$ python3 -q
>>> import numpy as np
>>> from numpy import linalg as LA
>>> np.set_printoptions(precision=3, suppress=True, linewidth=140, sign=" ")
>>> feats = np.load("block15.npy")
>>> feats
array([[ 1., -5.,  3.],
       [ 0.,  5., -2.],
       [ 0.,  3.,  0.]])
>>> rng = np.random.default_rng(488)
>>> z = rng.permutation(3)
>>> B = feats[:, z] * rng.choice([-1, 1], 3)
>>> B
array([[ 1.,  5., -3.],
       [ 0., -5.,  2.],
       [ 0., -3., -0.]])
>>> left, _, vt = LA.svd(feats.T @ B)
>>> np.round(LA.lstsq(feats, B)[0], 3) + 0
array([[ 1.,  0.,  0.],
       [ 0., -1.,  0.],
       [ 0.,  0., -1.]])
>>> B = LA.inv(feats)
>>> (np.abs(B) > 1e-9).astype(int)
array([[ 1,  1,  1],
       [ 0,  0,  1],
       [ 0,  1,  1]])
>>> round(LA.cond(feats), 3)
np.float64(17.917)
>>> round(float(LA.slogdet(feats)[0]), 3)
1.0
>>> LA.inv(B)
array([[ 1., -5.,  3.],
       [-0.,  5., -2.],
       [ 0.,  3.,  0.]])
>>> LA.det(feats) * B
array([[ 6.,  9., -5.],
       [ 0.,  0.,  2.],
       [ 0., -3.,  5.]])
>>> np.round(feats @ B, 3) + 0
array([[ 1.,  0.,  0.],
       [ 0.,  1.,  0.],
       [ 0.,  0.,  1.]])
>>> x = np.array([-3, 3, 2])
>>> feats @ (2 * x)
array([-24.,  22.,  18.])
>>> feats @ np.eye(3)[0]
array([ 1.,  0.,  0.])
>>> feats * x
array([[ -3., -15.,   6.],
       [ -0.,  15.,  -4.],
       [ -0.,   9.,   0.]])
>>> (feats * x).sum(axis=1)
array([-12.,  11.,   9.])
>>> feats @ x
array([-12.,  11.,   9.])
>>> np.einsum("ij,j->i", feats, x)
array([-12.,  11.,   9.])
>>> hat = np.triu(np.array([[4, 5, 2], [7, 9, 6], [0, 1, 6]]), 1) + np.eye(3)
>>> B = hat @ feats @ LA.inv(hat)
>>> np.poly(B)
array([ 1., -6., 11., -6.])
>>> LA.matrix_rank(B)
np.int64(3)
>>> hat @ feats - feats @ hat
array([[  0.,  26.,  18.],
       [  0.,  18., -30.],
       [  0.,   0., -18.]])
>>> np.round(LA.det(B), 3)
np.float64(6.0)
>>> B
array([[   1.,   21., -135.],
       [   0.,   23., -140.],
       [   0.,    3.,  -18.]])
>>> def softmax(z):
...     e = np.exp(z - z.max(axis=-1, keepdims=True))
...     return e / e.sum(axis=-1, keepdims=True)
... 
>>> np.round(softmax(B[0] + -2), 3) + 0
array([ 0.,  1.,  0.])
>>> np.round(softmax(10 * B[0]), 3) + 0
array([ 0.,  1.,  0.])
>>> np.round(softmax(B[0]), 3) + 0
array([ 0.,  1.,  0.])
>>> S = B @ B.T / np.sqrt(3)
>>> np.round(softmax(S + np.triu(np.full(S.shape, -np.inf), 1)), 3) + 0
array([[ 1.,  0.,  0.],
       [ 0.,  1.,  0.],
       [ 0.,  1.,  0.]])
>>> arr = np.load("dump.npy")
>>> arr
array([[ -2,   0,   0],
       [ -4,  -1,  -1],
       [ -1,  -3,  -4],
       [ -1,  -5,  -7],
       [ -1,  -5,  -9],
       [ -3,  -6, -12],
       [ -3,  -6, -14],
       [ -3,  -6, -16],
       [ -5,  -5, -13],
       [ -7,  -2, -12],
       [ -6,  -1, -10],
       [ -3,   2,  -8],
       [ -3,  -1,  -6],
       [ -5,   2,  -8],
       [ -5,   5, -11],
       [ -2,   8,  -8],
       [ -4,  11,  -6],
       [ -3,  13,  -4],
       [ -1,  11,  -6],
       [ -2,  10,  -8],
       [ -4,   8,  -7],
       [ -2,   8,  -9],
       [  1,   8,  -8],
       [  0,   7, -10],
       [ -3,  10,  -8],
       [ -1,  12,  -8]])
>>> softmax(arr).sum(axis=1)
array([ 1.,  1.,  1.,  1.,  1.,  1.,  1.,  1.,  1.,  1.,  1.,  1.,  1.,  1.,  1.,  1.,  1.,  1.,  1.,  1.,  1.,  1.,  1.,  1.,  1.,  1.])
>>> np.round(softmax(10 * arr[1]), 3) + 0
array([ 0. ,  0.5,  0.5])
>>> softmax(arr[1])
array([ 0.024,  0.488,  0.488])
>>> S = arr @ arr.T / np.sqrt(3)
>>> softmax(S)[1] @ arr
array([ -6.759,  -2.296, -12.097])
>>> J = np.loadtxt("run1.csv", delimiter=",")
>>> J
array([[ 0., -1.],
       [-1.,  0.]])
>>> J @ J.T
array([[ 1.,  0.],
       [ 0.,  1.]])
>>> J[:, 1] @ J[:, 0]
np.float64(0.0)
>>> w1 = np.array([[2, 2, -2, 0, -1], [-2, -2, 2, -1, 0]])
>>> b = np.array([-4, 5, -1, -4, 5])
>>> act = np.maximum(J @ w1 + b, 0)
>>> act
array([[ 0.,  7.,  0.,  0.,  5.],
       [ 0.,  3.,  1.,  0.,  6.]])
>>> Z = np.array([[4, 1], [4, 5], [4, -4], [1, -4], [-5, -5]])
>>> w1 @ Z
array([[ 13,  25],
       [ -9, -16]])
>>> Z = np.array([[-1.3, -1.8, 1.0]])
>>> E = np.array([[1],
...     [0],
...     [3],
...     [1],
...     [2],
...     [3],
...     [3],
...     [0],
...     [2],
...     [2],
...     [1],
...     [2],
...     [0],
...     [1],
...     [2],
...     [3],
...     [1],
...     [3],
...     [0],
...     [2],
...     [1],
...     [0],
...     [0],
...     [0],
...     [2],
...     [0]]) @ Z + 0.1 * rng.normal(size=(26, 3))
>>> E
array([[-1.156, -1.969,  0.99 ],
       [ 0.117, -0.11 ,  0.06 ],
       [-3.796, -5.448,  2.989],
       [-1.309, -1.7  ,  0.977],
       [-2.587, -3.443,  1.893],
       [-3.83 , -5.452,  3.098],
       [-3.918, -5.444,  2.999],
       [-0.123,  0.049, -0.017],
       [-2.429, -3.426,  2.035],
       [-2.509, -3.721,  1.864],
       [-1.382, -1.809,  0.887],
       [-2.601, -3.491,  2.025],
       [ 0.041,  0.042,  0.049],
       [-1.307, -1.614,  1.046],
       [-2.648, -3.796,  2.137],
       [-3.88 , -5.365,  3.179],
       [-1.249, -1.823,  0.843],
       [-3.994, -5.377,  2.878],
       [-0.02 , -0.074,  0.134],
       [-2.907, -3.598,  2.062],
       [-1.169, -1.509,  1.163],
       [-0.212,  0.026, -0.029],
       [ 0.131,  0.054, -0.041],
       [-0.046,  0.039,  0.094],
       [-2.577, -3.614,  1.922],
       [-0.135, -0.095, -0.226]])
>>> hat = E @ LA.solve(E.T @ E, E.T)
>>> np.round(np.trace(hat), 3)
np.float64(3.0)
>>> hat @ E[:, 0]
array([-1.156,  0.117, -3.796, -1.309, -2.587, -3.83 , -3.918, -0.123, -2.429, -2.509, -1.382, -2.601,  0.041, -1.307, -2.648, -3.88 ,
       -1.249, -3.994, -0.02 , -2.907, -1.169, -0.212,  0.131, -0.046, -2.577, -0.135])
